% python3 -q
>>> import numpy as np
>>> from numpy import linalg as LA
>>> np.set_printoptions(precision=2, suppress=True, linewidth=160)
>>> rd = lambda a: np.round(a, 2) + 0
>>> rng = np.random.default_rng(3559)
>>> lab = rng.integers(0, 3, 11)
>>> feats = np.triu((lab[:, None] == lab) & (rng.random((11, 11)) < 0.8), 1).astype(int)
>>> feats += feats.T
>>> print(feats)
[[0 1 0 0 0 0 0 0 0 0 0]
 [1 0 0 0 0 0 0 0 0 0 0]
 [0 0 0 0 0 1 1 0 0 1 1]
 [0 0 0 0 1 0 0 1 1 0 0]
 [0 0 0 1 0 0 0 1 1 0 0]
 [0 0 1 0 0 0 1 0 0 0 1]
 [0 0 1 0 0 1 0 0 0 0 1]
 [0 0 0 1 1 0 0 0 1 0 0]
 [0 0 0 1 1 0 0 1 0 0 0]
 [0 0 1 0 0 0 0 0 0 0 1]
 [0 0 1 0 0 1 1 0 0 1 0]]
>>> x0 = np.array([-5, 0, 5, 4, 4, 3, -1, 0, 3, 0, 0])
>>> target = feats @ x0
>>> print(target)
[ 0 -5  2  7  7  4  8 11  8  5  7]
>>> print(rd(LA.solve(feats, target)))
[-5.  0.  5.  4.  4.  3. -1.  0.  3.  0.  0.]
>>> print(rd(LA.solve(feats, feats[:, 3])))
[0. 0. 0. 1. 0. 0. 0. 0. 0. 0. 0.]
>>> print(rd(LA.solve(feats.T, feats[9])))
[0. 0. 0. 0. 0. 0. 0. 0. 0. 1. 0.]
>>> vals, vecs = LA.eigvalsh(feats)
Traceback (most recent call last):
  File "<python-input-15>", line 1, in <module>
    vals, vecs = LA.eigvalsh(feats)
    ^^^^^^^^^^
ValueError: too many values to unpack (expected 2)
>>> vals, vecs = LA.eigh(feats)
>>> print(np.unique(vals.round(6) + 0, return_counts=True)[1])
[1 6 1 1 1 1]
>>> print(rd(LA.svd(feats, compute_uv=False)))
[3.32 3.   1.68 1.   1.   1.   1.   1.   1.   1.   0.36]
>>> print(rd(vecs @ np.diag(vals) @ vecs.T))
[[0. 1. 0. 0. 0. 0. 0. 0. 0. 0. 0.]
 [1. 0. 0. 0. 0. 0. 0. 0. 0. 0. 0.]
 [0. 0. 0. 0. 0. 1. 1. 0. 0. 1. 1.]
 [0. 0. 0. 0. 1. 0. 0. 1. 1. 0. 0.]
 [0. 0. 0. 1. 0. 0. 0. 1. 1. 0. 0.]
 [0. 0. 1. 0. 0. 0. 1. 0. 0. 0. 1.]
 [0. 0. 1. 0. 0. 1. 0. 0. 0. 0. 1.]
 [0. 0. 0. 1. 1. 0. 0. 0. 1. 0. 0.]
 [0. 0. 0. 1. 1. 0. 0. 1. 0. 0. 0.]
 [0. 0. 1. 0. 0. 0. 0. 0. 0. 0. 1.]
 [0. 0. 1. 0. 0. 1. 1. 0. 0. 1. 0.]]
>>> print(rd(LA.eigvalsh(feats @ feats)))
[ 0.13  1.    1.    1.    1.    1.    1.    1.    2.83  9.   11.05]
>>> print((vals > 1e-8).sum(), (vals < -1e-8).sum())
4 7
>>> print(rd(LA.eigvalsh(feats + -3 * np.eye(11))))
[-4.68 -4.   -4.   -4.   -4.   -4.   -4.   -2.64 -2.    0.    0.32]
>>> print(vals.sum(), np.trace(feats))
0.0 0
>>> print(rd(vecs.T @ vecs))
[[1. 0. 0. 0. 0. 0. 0. 0. 0. 0. 0.]
 [0. 1. 0. 0. 0. 0. 0. 0. 0. 0. 0.]
 [0. 0. 1. 0. 0. 0. 0. 0. 0. 0. 0.]
 [0. 0. 0. 1. 0. 0. 0. 0. 0. 0. 0.]
 [0. 0. 0. 0. 1. 0. 0. 0. 0. 0. 0.]
 [0. 0. 0. 0. 0. 1. 0. 0. 0. 0. 0.]
 [0. 0. 0. 0. 0. 0. 1. 0. 0. 0. 0.]
 [0. 0. 0. 0. 0. 0. 0. 1. 0. 0. 0.]
 [0. 0. 0. 0. 0. 0. 0. 0. 1. 0. 0.]
 [0. 0. 0. 0. 0. 0. 0. 0. 0. 1. 0.]
 [0. 0. 0. 0. 0. 0. 0. 0. 0. 0. 1.]]
>>> print(rd(vals))
[-1.68 -1.   -1.   -1.   -1.   -1.   -1.    0.36  1.    3.    3.32]
>>> B = np.array([[-2, -8],
...     [0, 6],
...     [-6, -4],
...     [-9, 5],
...     [6, 5],
...     [-1, 3],
...     [-9, -9],
...     [8, 4]])
>>> M = np.block([[np.zeros((8, 8)), B], [B.T, np.zeros((2, 2))]])
>>> print(M)
[[ 0.  0.  0.  0.  0.  0.  0.  0. -2. -8.]
 [ 0.  0.  0.  0.  0.  0.  0.  0.  0.  6.]
 [ 0.  0.  0.  0.  0.  0.  0.  0. -6. -4.]
 [ 0.  0.  0.  0.  0.  0.  0.  0. -9.  5.]
 [ 0.  0.  0.  0.  0.  0.  0.  0.  6.  5.]
 [ 0.  0.  0.  0.  0.  0.  0.  0. -1.  3.]
 [ 0.  0.  0.  0.  0.  0.  0.  0. -9. -9.]
 [ 0.  0.  0.  0.  0.  0.  0.  0.  8.  4.]
 [-2.  0. -6. -9.  6. -1. -9.  8.  0.  0.]
 [-8.  6. -4.  5.  5.  3. -9.  4.  0.  0.]]
>>> print(np.unique(M.round(6), axis=0).shape)
(10, 10)
>>> print(rd(np.trace(LA.pinv(M) @ M)))
4.0
>>> print(np.allclose(M[:-1].T @ LA.lstsq(M[:-1].T, M[-1])[0], M[-1]))
False
>>> print(np.abs(np.diag(LA.qr(M)[1])) > 1e-9)
[ True  True False False False False False False  True  True]
>>> print(rd(M @ LA.pinv(M) @ M))
[[ 0.  0.  0.  0.  0.  0.  0.  0. -2. -8.]
 [ 0.  0.  0.  0.  0.  0.  0.  0.  0.  6.]
 [ 0.  0.  0.  0.  0.  0.  0.  0. -6. -4.]
 [ 0.  0.  0.  0.  0.  0.  0.  0. -9.  5.]
 [ 0.  0.  0.  0.  0.  0.  0.  0.  6.  5.]
 [ 0.  0.  0.  0.  0.  0.  0.  0. -1.  3.]
 [ 0.  0.  0.  0.  0.  0.  0.  0. -9. -9.]
 [ 0.  0.  0.  0.  0.  0.  0.  0.  8.  4.]
 [-2.  0. -6. -9.  6. -1. -9.  8.  0.  0.]
 [-8.  6. -4.  5.  5.  3. -9.  4.  0.  0.]]
>>> vals, vecs = LA.eigvalsh(M)
Traceback (most recent call last):
  File "<python-input-34>", line 1, in <module>
    vals, vecs = LA.eigvalsh(M)
    ^^^^^^^^^^
ValueError: too many values to unpack (expected 2)
>>> vals, vecs = LA.eigh(M)
>>> print(np.abs(vecs[:, -1]).round(6).argmax())
8
>>> print(rd(vecs.T @ M @ vecs))
[[-20.58   0.     0.     0.     0.     0.     0.     0.     0.     0.  ]
 [  0.   -12.31   0.     0.     0.     0.     0.     0.     0.     0.  ]
 [  0.     0.     0.     0.     0.     0.     0.     0.     0.     0.  ]
 [  0.     0.     0.     0.     0.     0.     0.     0.     0.     0.  ]
 [  0.     0.     0.     0.     0.     0.     0.     0.     0.     0.  ]
 [  0.     0.     0.     0.     0.     0.     0.     0.     0.     0.  ]
 [  0.     0.     0.     0.     0.     0.     0.     0.     0.     0.  ]
 [  0.     0.     0.     0.     0.     0.     0.     0.     0.     0.  ]
 [  0.     0.     0.     0.     0.     0.     0.     0.    12.31   0.  ]
 [  0.     0.     0.     0.     0.     0.     0.     0.     0.    20.58]]
>>> print(rd(LA.eigvalsh(M @ M)))
[  0.     0.     0.     0.     0.     0.   151.61 151.61 423.39 423.39]
>>> print((vals > 1e-8).sum(), (vals < -1e-8).sum())
2 2
>>> print(np.unique(vals.round(6) + 0, return_counts=True)[1])
[1 1 6 1 1]
>>> U, sigma, Vh = LA.svd(M)
>>> vecs = Vh[:(sigma > 1e-8).sum()]
>>> x0 = M[6] + 3 * M[3] + rng.integers(2) * np.eye(10)[8]
>>> print(x0)
[  0.   0.   0.   0.   0.   0.   0.   0. -35.   6.]
>>> print(rd(LA.norm(x0 - vecs.T @ vecs @ x0)))
0.0
>>> print(rd(np.diag(vecs.T @ vecs)))
[0.25 0.17 0.13 0.65 0.14 0.06 0.38 0.21 1.   1.  ]
>>> print(LA.matrix_rank(np.vstack([M, x0])))
4
>>> print(feats.sum(axis=0))
[1 1 4 3 3 3 3 3 3 2 4]
>>> print(feats - feats[0])
[[ 0  0  0  0  0  0  0  0  0  0  0]
 [ 1 -1  0  0  0  0  0  0  0  0  0]
 [ 0 -1  0  0  0  1  1  0  0  1  1]
 [ 0 -1  0  0  1  0  0  1  1  0  0]
 [ 0 -1  0  1  0  0  0  1  1  0  0]
 [ 0 -1  1  0  0  0  1  0  0  0  1]
 [ 0 -1  1  0  0  1  0  0  0  0  1]
 [ 0 -1  0  1  1  0  0  0  1  0  0]
 [ 0 -1  0  1  1  0  0  1  0  0  0]
 [ 0 -1  1  0  0  0  0  0  0  0  1]
 [ 0 -1  1  0  0  1  1  0  0  1  0]]
>>> print(np.count_nonzero(feats))
30
>>> print(np.abs(feats).max())
1
>>> print(np.diff(feats, axis=0))
[[ 1 -1  0  0  0  0  0  0  0  0  0]
 [-1  0  0  0  0  1  1  0  0  1  1]
 [ 0  0  0  0  1 -1 -1  1  1 -1 -1]
 [ 0  0  0  1 -1  0  0  0  0  0  0]
 [ 0  0  1 -1  0  0  1 -1 -1  0  1]
 [ 0  0  0  0  0  1 -1  0  0  0  0]
 [ 0  0 -1  1  1 -1  0  0  1  0 -1]
 [ 0  0  0  0  0  0  0  1 -1  0  0]
 [ 0  0  1 -1 -1  0  0 -1  0  0  1]
 [ 0  0  0  0  0  1  1  0  0  1 -1]]
>>> print(feats.sum(axis=1))
[1 1 4 3 3 3 3 3 3 2 4]
>>> np.zeros(11, 11)
Traceback (most recent call last):
  File "<python-input-54>", line 1, in <module>
    np.zeros(11, 11)
    ~~~~~~~~^^^^^^^^
TypeError: Cannot interpret '11' as a data type
>>> print(rd(feats.mean(axis=0)))
[0.09 0.09 0.36 0.27 0.27 0.27 0.27 0.27 0.27 0.18 0.36]
>>> print(LA.matrix_rank(feats))
11
>>> print(feats.shape)
(11, 11)
